% ipython --no-banner

In [1]: import numpy as np

In [2]: np.set_printoptions(precision=1, suppress=True, linewidth=100)

In [3]: def rnd(a):
   ...:     return np.round(a, 1) + 0
   ...: 

In [4]: K = np.load("case15.npy")

In [5]: print(K)
[[ 0 -2  2]
 [ 0  0 -7]
 [ 0  0  0]]

In [6]: rng = np.random.default_rng(804347)

In [7]: idx = rng.permutation(3)

In [8]: print(idx)
[0 2 1]

In [9]: out = K[idx][:, idx]

In [10]: print(rnd(np.sort(np.abs(np.linalg.eigvals(out)))))
[0. 0. 0.]

In [11]: print(np.diag(out))
[0 0 0]

In [12]: print(np.allclose(out, K))
False

In [13]: print(out)
[[ 0  2 -2]
 [ 0  0  0]
 [ 0 -7  0]]

In [14]: print(K @ K)
[[ 0  0 14]
 [ 0  0  0]
 [ 0  0  0]]

In [15]: print(np.linalg.matrix_power(K - np.diag(np.diag(K)), 3))
[[0 0 0]
 [0 0 0]
 [0 0 0]]

In [16]: print(np.prod(np.diag(K)), rnd(np.linalg.det(K)))
0 0.0

In [17]: print(np.linalg.matrix_rank(K - K[0, 0] * np.eye(3)))
2

In [18]: print(rnd(K @ np.linalg.pinv(K) @ K))
[[ 0. -2.  2.]
 [ 0.  0. -7.]
 [ 0.  0.  0.]]

In [19]: print(np.allclose(K[:-1].T @ np.linalg.lstsq(K[:-1].T, K[-1])[0], K[-1]))
True

In [20]: print(np.linalg.lstsq(K[:-1].T, K[-1])[2])
2

In [21]: def softmax(z):
    ...:     e = np.exp(z - z.max(axis=-1, keepdims=True))
    ...:     return e / e.sum(axis=-1, keepdims=True)
    ...: 

In [22]: print(rnd(softmax(K[1])))
[0.5 0.5 0. ]

In [23]: print(rnd(softmax(K[1] + -3)))
[0.5 0.5 0. ]

In [24]: print(rnd(softmax(K).sum(axis=1)))
[1. 1. 1.]

In [25]: print(rnd(softmax(10 * K[1])))
[0.5 0.5 0. ]

In [26]: S = K @ K.T / np.sqrt(3)

In [27]: print(rnd(softmax(S)))
[[1.  0.  0. ]
 [0.  1.  0. ]
 [0.3 0.3 0.3]]

In [28]: arr = np.diag(5 * np.array([-1, 1, 2, 2])) + np.array([[1, -2, 3, 0], [1, 0, -3, -1], [3, -3, -3, -2], [1, -2, 1, 2]])

In [29]: print(arr)
[[-4 -2  3  0]
 [ 1  5 -3 -1]
 [ 3 -3  7 -2]
 [ 1 -2  1 12]]

In [30]: print(rnd(np.linalg.det(arr)))
-1469.0

In [31]: q = arr.astype(float).copy()

In [32]: for j in range(4):
    ...:     q[:, j] -= q[:, :j] @ (q[:, :j].T @ q[:, j])
    ...:     q[:, j] /= np.linalg.norm(q[:, j])
    ...: 

In [33]: print(rnd(q.T @ q))
[[1. 0. 0. 0.]
 [0. 1. 0. 0.]
 [0. 0. 1. 0.]
 [0. 0. 0. 1.]]

In [34]: print(rnd(q.T @ arr))
[[ 5.2  0.4  1.3  1. ]
 [ 0.   6.5 -6.9 -3.6]
 [ 0.   0.   4.3 -5.8]
 [ 0.   0.   0.  10.1]]

In [35]: x = np.array([3, -5, 3, 9])

In [36]: target = arr @ x

In [37]: coef, lr = np.zeros(4), 1 / np.linalg.norm(arr, 2) ** 2

In [38]: for i in range(5):
    ...:     coef -= lr * arr.T @ (arr @ coef - target)
    ...:     if i % 1 == 0: print(i, round(np.linalg.norm(arr @ coef - target), 1))
    ...: 
0 14.4
1 9.1
2 7.1
3 6.0
4 5.2

In [39]: print(rnd(coef))
[ 1.9 -4.   3.8  9.2]

In [40]: feats = np.loadtxt("data.csv", delimiter=",")

In [41]: print(feats)
[[ 2.  3.]
 [ 1. -2.]
 [ 3.  2.]
 [-1.  3.]]

In [42]: proj = feats @ np.linalg.solve(feats.T @ feats, feats.T)

In [43]: print(np.trace(proj))
2.0

In [44]: print(rnd(proj @ feats[:, 1]))
[ 3. -2.  2.  3.]

In [45]: print(np.allclose(proj @ proj, proj))
True

In [46]: print(rnd(np.diag(proj)))
[0.5 0.3 0.6 0.6]

In [47]: print(np.linalg.matrix_rank(np.eye(4) - proj))
2

In [48]: print(rnd(proj))
[[ 0.5 -0.1  0.5  0.2]
 [-0.1  0.3  0.1 -0.4]
 [ 0.5  0.1  0.6 -0.1]
 [ 0.2 -0.4 -0.1  0.6]]

In [49]: print(rnd(np.linalg.eigvalsh(proj)))
[0. 0. 1. 1.]

In [50]: print(rnd((np.eye(4) - proj) @ feats))
[[0. 0.]
 [0. 0.]
 [0. 0.]
 [0. 0.]]

In [51]: q, _ = np.linalg.qr(np.array([[0.7, 0.0, -1.0], [-0.3, 0.7, 0.3], [1.6, -1.3, -1.3]]))

In [52]: data = q[:, :3]

In [53]: print(rnd(data))
[[-0.4 -0.7 -0.6]
 [ 0.2 -0.7  0.7]
 [-0.9  0.2  0.4]]

In [54]: proj = np.triu(np.array([[3, -2, -1], [-3, -3, 4], [-5, 1, 0]]), 1) + np.eye(3)

In [55]: out = proj @ data @ np.linalg.inv(proj)

In [56]: print(rnd(proj @ data - data @ proj))
[[ 0.6  0.4  0.6]
 [-3.6  1.1  4.4]
 [ 0.  -1.8 -1.6]]

In [57]: print(rnd(np.poly(out)))
[ 1.   0.7 -0.7 -1. ]

In [58]: print(np.linalg.matrix_rank(out))
3

In [59]: print(rnd(np.poly(data)))
[ 1.   0.7 -0.7 -1. ]

In [60]: print(rnd(np.einsum("ij,ji->", data, data)))
1.8

In [61]: print(rnd(np.linalg.eigvals(data)))
[ 1. +0.j  -0.8+0.5j -0.8-0.5j]

In [62]: w1 = np.array([[1, 1, 2, 1], [2, 0, 2, 0], [2, 2, 0, 2]])

In [63]: coef = np.array([-3, -4, 9, -6])

In [64]: H = np.maximum(data @ w1 + coef, 0)

In [65]: print(np.linalg.matrix_rank(H))
1

In [66]: Z = np.array([[-1, 2, 2], [0, 2, -1], [2, 2, 0], [1, 0, 1]])

In [67]: print(rnd(H @ Z))
[[13.6 13.6  0. ]
 [16.  16.   0. ]
 [15.1 15.1  0. ]]

In [68]: print(rnd(np.linalg.matrix_power(data, 2)))
[[ 0.6  0.7 -0.5]
 [-0.8  0.5 -0.3]
 [ 0.   0.6  0.8]]

In [69]: print(rnd(np.abs(np.linalg.eigvals(data)).max()))
1.0

In [70]: print(rnd(np.sort(np.abs(np.linalg.eigvals(data)))))
[1. 1. 1.]

In [71]: out = data + rng.integers(-2, 3, (3, 1)) @ rng.integers(-2, 3, (1, 3))

In [72]: print(rnd(out))
[[ 1.6  1.3  3.4]
 [-0.8 -1.7 -1.3]
 [-1.9 -0.8 -1.6]]

In [73]: print(np.linalg.matrix_rank(out - data, tol=1e-8))
1

In [74]: print(out - data)
[[ 2.  2.  4.]
 [-1. -1. -2.]
 [-1. -1. -2.]]

In [75]: print(np.abs(out - data).sum(axis=1))
[8. 4. 4.]

In [76]: print(rnd(np.linalg.svd(out - data, compute_uv=False)))
[6. 0. 0.]

In [77]: E = np.loadtxt("arr.csv", delimiter=",")

In [78]: print(E)
[[-2.  0. -3.]
 [ 0. -2.  0.]
 [-3.  0. -2.]]

In [79]: x = np.array([-1, -2, -9])

In [80]: target = E @ x

In [81]: print(target)
[29.  4. 21.]

In [82]: print(rnd(np.linalg.solve(E, -3 * target)))
[ 3.  6. 27.]

In [83]: print(rnd(np.linalg.solve(E, E[:, 0])))
[1. 0. 0.]

In [84]: print(rnd(np.linalg.solve(E, target + E[:, 2])))
[-1. -2. -8.]

In [85]: out = np.linalg.inv(E)

In [86]: print(rnd(np.linalg.cond(E)))
5.0

In [87]: print(rnd(E @ out))
[[1. 0. 0.]
 [0. 1. 0.]
 [0. 0. 1.]]

In [88]: print(rnd(np.linalg.det(E) * np.linalg.det(out)))
1.0

In [89]: print(rnd(out))
[[ 0.4  0.  -0.6]
 [ 0.  -0.5  0. ]
 [-0.6  0.   0.4]]

In [90]: print(rnd(np.linalg.det(E) * out))
[[ 4.  0. -6.]
 [ 0. -5.  0.]
 [-6.  0.  4.]]

In [91]: print((np.abs(out) > 1e-9).astype(int))
[[1 0 1]
 [0 1 0]
 [1 0 1]]

In [92]: J = np.loadtxt("run10.csv", delimiter=",")

In [93]: print(J)
[[ -1.   2.   2.]
 [  1.   5.   3.]
 [  0.   2.   6.]
 [ -1.   2.   7.]
 [ -2.   3.   5.]
 [  1.   4.   4.]
 [ -1.   3.   7.]
 [ -1.   2.  10.]
 [ -2.   2.  13.]
 [ -5.   0.  11.]
 [ -7.   0.  12.]
 [-10.  -2.  11.]
 [-13.  -3.   9.]
 [-10.  -1.  12.]
 [-12.  -1.  15.]
 [-11.   1.  14.]
 [-13.   3.  16.]
 [-15.   5.  15.]
 [-13.   5.  18.]
 [-15.   4.  20.]
 [-15.   3.  20.]
 [-17.   2.  23.]
 [-19.   2.  26.]]

In [94]: x = np.array([3, 3, 1])

In [95]: target = J @ x

In [96]: coef, lr = np.zeros(3), 1 / np.linalg.norm(J, 2) ** 2

In [97]: for i in range(8):
    ...:     coef -= lr * J.T @ (J @ coef - target)
    ...:     if i % 2 == 0: print(i, round(np.linalg.norm(J @ coef - target), 1))
    ...: 
0 62.2
2 58.0
4 54.1
6 50.4

In [98]: print(rnd(np.linalg.cond(J)))
9.6

In [99]: idx = J[:, 1] > np.median(J[:, 1])

In [100]: r0 = J[idx].mean(axis=0) - J[~idx].mean(axis=0)

In [101]: print(rnd(r0))
[-0.2  3.3 -0.2]

In [102]: Ac = J - J.mean(axis=0)

In [103]: vecs = np.linalg.svd(Ac)[2][:1]

In [104]: out = Ac - Ac @ vecs.T @ vecs

In [105]: print(np.linalg.norm(out, axis=1).round(6).argmax())
12

In [106]: print(rnd(np.diag(vecs.T @ vecs)))
[0.5 0.  0.5]

In [107]: print(rnd((Ac @ vecs.T).std(axis=0)))
[8.8]

In [108]: r0 = np.array([2, 0, 3])

In [109]: W0 = 5 * np.eye(3) + np.outer(r0, r0)

In [110]: print(W0)
[[ 9.  0.  6.]
 [ 0.  5.  0.]
 [ 6.  0. 14.]]

In [111]: w, vecs = np.linalg.eigh(W0)

In [112]: x = np.array([-1, 0, -3])

In [113]: print(x @ W0 @ x)
171.0

In [114]: print((np.sign(vecs[:, -1].round(6)) == np.sign(vecs[0, -1].round(6))).astype(int))
[1 0 1]

In [115]: print(x @ W0 @ x / (x @ x), w[0], w[-1])
17.1 5.0 18.0

In [116]: print(rnd(vecs * np.abs(w) @ vecs.T))
[[ 9.  0.  6.]
 [ 0.  5.  0.]
 [ 6.  0. 14.]]

In [117]: M = np.loadtxt("mat.csv", delimiter=",")

In [118]: print(M)
[[ 0.5  0.5  0.5]
 [-0.4 -0.4 -0.4]
 [-0.2 -0.2 -0.2]
 [-0.4 -0.4 -0.4]
 [-0.3 -0.3 -0.3]
 [-0.1 -0.1 -0.1]
 [ 0.3  0.3  0.3]
 [ 0.2  0.2  0.2]
 [-0.2 -0.2 -0.2]
 [-0.3 -0.3 -0.3]
 [ 0.2  0.2  0.2]
 [ 0.4  0.4  0.4]
 [ 0.5  0.5  0.5]
 [-0.2 -0.2 -0.2]]

In [119]: # rows and columns are dependent

In [120]: left, s, Vt = np.linalg.svd(M)

In [121]: vecs = Vt[:(s > 1e-8).sum()]

In [122]: x = M[13] + -1 * M[5] + rng.integers(2) * np.eye(3)[1]

In [123]: print(x)
[-0.1 -0.1 -0.1]

In [124]: print(rnd(vecs.T @ vecs))
[[0.3 0.3 0.3]
 [0.3 0.3 0.3]
 [0.3 0.3 0.3]]

In [125]: print(rnd(np.diag(vecs.T @ vecs)))
[0.3 0.3 0.3]

In [126]: print(rnd(np.linalg.norm(M, 2) / np.linalg.norm(M)))
1.0

In [127]: print(np.argsort(-np.linalg.norm(M, axis=0).round(6), kind="stable")[:3])
[0 1 2]

In [128]: print([round(float(x), 1) for x in np.linalg.svd(M, compute_uv=False)[:3]])
[2.1, 0.0, 0.0]
